$ ipython --no-banner

In [1]: import numpy as np

In [2]: from numpy import linalg as LA

In [3]: np.set_printoptions(precision=2, suppress=True, linewidth=200)

In [4]: J = np.load("x.npy")

In [5]: print(J)
[[-2.  2. -2.  0.  0.  0.]
 [ 0.  2.  2.  0.  0.  0.]
 [-1.  2.  2.  0.  0.  0.]
 [ 0.  0.  0.  4.  0.  0.]
 [ 0.  0.  0.  4.  1.  2.]
 [ 0.  0.  0.  5.  1.  5.]]

In [6]: G = J.T @ J

In [7]: print(np.diag(G))
[ 5. 12. 12. 57.  2. 29.]

In [8]: np.allclose(G, G.T)
Out[8]: True

In [9]: th = np.radians(122)

In [10]: R = np.eye(6)

In [11]: R[4, 4] = R[5, 5] = np.cos(th)

In [12]: R[4, 5], R[5, 4] = -np.sin(th), np.sin(th)

In [13]: R
Out[13]: 
array([[ 1.  ,  0.  ,  0.  ,  0.  ,  0.  ,  0.  ],
       [ 0.  ,  1.  ,  0.  ,  0.  ,  0.  ,  0.  ],
       [ 0.  ,  0.  ,  1.  ,  0.  ,  0.  ,  0.  ],
       [ 0.  ,  0.  ,  0.  ,  1.  ,  0.  ,  0.  ],
       [ 0.  ,  0.  ,  0.  ,  0.  , -0.53, -0.85],
       [ 0.  ,  0.  ,  0.  ,  0.  ,  0.85, -0.53]])

In [14]: B = J @ R.T

In [15]: B
Out[15]: 
array([[-2.  ,  2.  , -2.  ,  0.  ,  0.  ,  0.  ],
       [ 0.  ,  2.  ,  2.  ,  0.  ,  0.  ,  0.  ],
       [-1.  ,  2.  ,  2.  ,  0.  ,  0.  ,  0.  ],
       [ 0.  ,  0.  ,  0.  ,  4.  ,  0.  ,  0.  ],
       [ 0.  ,  0.  ,  0.  ,  4.  , -2.23, -0.21],
       [ 0.  ,  0.  ,  0.  ,  5.  , -4.77, -1.8 ]])

In [16]: np.abs(B - J).max(axis=0)
Out[16]: array([0.  , 0.  , 0.  , 0.  , 5.77, 6.8 ])

In [17]: np.allclose(J @ J.T, B @ B.T)
Out[17]: True

In [18]: blk = np.stack([B, -2 * B, B[::-1]])

In [19]: LA.matrix_rank(blk)
Out[19]: array([6, 6, 6])

In [20]: np.einsum("bij,cij->bc", blk, blk)
Out[20]: 
array([[ 117., -234.,    0.],
       [-234.,  468.,    0.],
       [   0.,    0.,  117.]])

In [21]: LA.det(blk)
Out[21]: array([  -96., -6144.,    96.])

In [22]: LA.matrix_rank(blk.reshape(3, -1))
Out[22]: np.int64(2)

In [23]: print(blk.shape)
(3, 6, 6)

In [24]: mat = np.load("sample16.npy")

In [25]: mat
Out[25]: 
array([[-2.11,  0.58,  1.62, -0.48],
       [-2.69,  1.69,  1.2 ,  0.4 ],
       [-4.09,  7.29, -0.43, -1.57],
       [ 0.8 ,  3.32, -2.8 ,  0.37],
       [ 0.8 ,  3.32, -2.78,  0.4 ],
       [-0.69,  2.84, -0.79, -1.  ],
       [ 2.21,  5.48, -5.2 , -0.12],
       [-4.1 ,  7.28, -0.36, -1.59],
       [ 2.2 ,  5.52, -5.23, -0.09],
       [ 1.15,  5.6 , -3.22, -4.26],
       [ 2.74,  6.13, -5.21, -2.86],
       [-1.8 ,  3.28, -1.19,  2.69],
       [ 1.27,  3.88, -2.81, -2.43],
       [-3.91,  3.86,  0.42,  2.23],
       [-6.08,  6.2 ,  1.59, -0.21],
       [-0.65,  1.09, -0.42,  0.85],
       [ 2.82,  4.38, -4.79, -1.  ],
       [-0.68,  2.79, -0.81, -0.99],
       [-3.98,  5.6 , -0.01,  0.3 ],
       [-3.39,  4.48,  0.4 , -0.62],
       [-1.89,  5.03, -1.58,  0.81],
       [-1.19,  2.21, -0.8 ,  1.82],
       [ 5.99,  3.33, -6.02, -4.22],
       [-6.3 ,  1.83,  4.81, -1.51],
       [ 0.8 ,  3.27, -2.79,  0.4 ],
       [-6.92,  2.9 ,  4.38, -0.6 ],
       [-4.22,  1.19,  3.19, -0.97],
       [-7.52,  4.01,  4.01,  0.33]])

In [26]: blk = np.stack([mat, -3 * mat, mat[::-1]])

In [27]: LA.norm(blk, axis=(1, 2))
Out[27]: array([ 34.86, 104.58,  34.86])

In [28]: (blk @ mat.T).shape
Out[28]: (3, 28, 28)

In [29]: LA.matrix_rank(blk.reshape(3, -1))
Out[29]: np.int64(2)

In [30]: np.einsum("bij,cij->bc", blk, blk)
Out[30]: 
array([[ 1215.26, -3645.78,   587.02],
       [-3645.78, 10937.35, -1761.06],
       [  587.02, -1761.06,  1215.26]])

In [31]: print(blk.shape)
(3, 28, 4)
